In [1]: import numpy as np

In [2]: from numpy import linalg as LA

In [3]: np.set_printoptions(suppress=True, linewidth=160)

In [4]: feats = np.load("block9.npy")

In [5]: feats
Out[5]: 
array([[ 0.1 , -0.12,  0.6 ],
       [ 1.  , -1.  , -0.8 ],
       [-1.1 ,  1.1 ,  0.5 ],
       [ 0.9 , -1.  ,  0.6 ],
       [-0.9 ,  0.94,  0.  ],
       [ 0.1 , -0.02, -0.4 ],
       [-0.9 ,  0.9 ,  0.  ],
       [-0.1 , -0.01, -1.2 ],
       [-0.3 ,  0.31,  1.3 ],
       [ 0.5 , -0.54, -2.5 ],
       [ 1.1 , -1.15, -1.2 ],
       [-0.2 ,  0.2 ,  1.1 ]])

In [6]: Ac = feats - feats.mean(axis=0)

In [7]: evecs = LA.svd(Ac)[2][:2]

In [8]: Y = Ac - Ac @ evecs.T @ evecs

In [9]: np.round(np.diag(evecs.T @ evecs), 2)
Out[9]: array([0.49, 0.51, 1.  ])

In [10]: np.round(np.cov(Ac @ evecs.T, rowvar=False), 2) + 0
Out[10]: 
array([[1.7, 0. ],
       [0. , 0.7]])

In [11]: Ac = (feats - feats.mean(axis=0)) / feats.std(axis=0)

In [12]: np.round(Ac.std(axis=0), 2)
Out[12]: array([1., 1., 1.])

In [13]: c = LA.lstsq(np.delete(Ac, 0, axis=1), Ac[:, 0])[0]

In [14]: c.round(2)
Out[14]: array([-1.  ,  0.01])

In [15]: np.abs(c).argmax()
Out[15]: np.int64(0)

In [16]: LA.cond(feats) > 100
Out[16]: np.False_

In [17]: LA.matrix_rank(feats, rtol=0.1)
Out[17]: np.int64(2)

In [18]: np.argsort(-LA.norm(feats, axis=0).round(6), kind="stable")[:3]
Out[18]: array([2, 1, 0])

In [19]: vec = np.array([3, 4, 5])

In [20]: target = feats @ vec

In [21]: np.round(LA.lstsq(feats, target)[0], 2)
Out[21]: array([3., 4., 5.])

In [22]: rng = np.random.default_rng(69677)

In [23]: target = target + 0.1 * rng.normal(size=12)

In [24]: target.round(2)
Out[24]: array([  2.68,  -5.  ,   3.48,   1.56,   1.03,  -1.8 ,   0.95,  -6.21,   6.89, -13.39,  -7.36,   5.77])

In [25]: c, *_ = LA.lstsq(feats, target)

In [26]: c.round()
Out[26]: array([3., 4., 5.])

In [27]: q, Rm = LA.qr(feats)

In [28]: q.shape, Rm.shape
Out[28]: ((12, 3), (3, 3))

In [29]: np.round(np.abs(np.diag(Rm)), 2)
Out[29]: array([2.5 , 0.17, 3.34])

In [30]: np.round(q.T @ q, 2) + 0
Out[30]: 
array([[1., 0., 0.],
       [0., 1., 0.],
       [0., 0., 1.]])

In [31]: np.round(q @ Rm, 2) + 0
Out[31]: 
array([[ 0.1 , -0.12,  0.6 ],
       [ 1.  , -1.  , -0.8 ],
       [-1.1 ,  1.1 ,  0.5 ],
       [ 0.9 , -1.  ,  0.6 ],
       [-0.9 ,  0.94,  0.  ],
       [ 0.1 , -0.02, -0.4 ],
       [-0.9 ,  0.9 ,  0.  ],
       [-0.1 , -0.01, -1.2 ],
       [-0.3 ,  0.31,  1.3 ],
       [ 0.5 , -0.54, -2.5 ],
       [ 1.1 , -1.15, -1.2 ],
       [-0.2 ,  0.2 ,  1.1 ]])
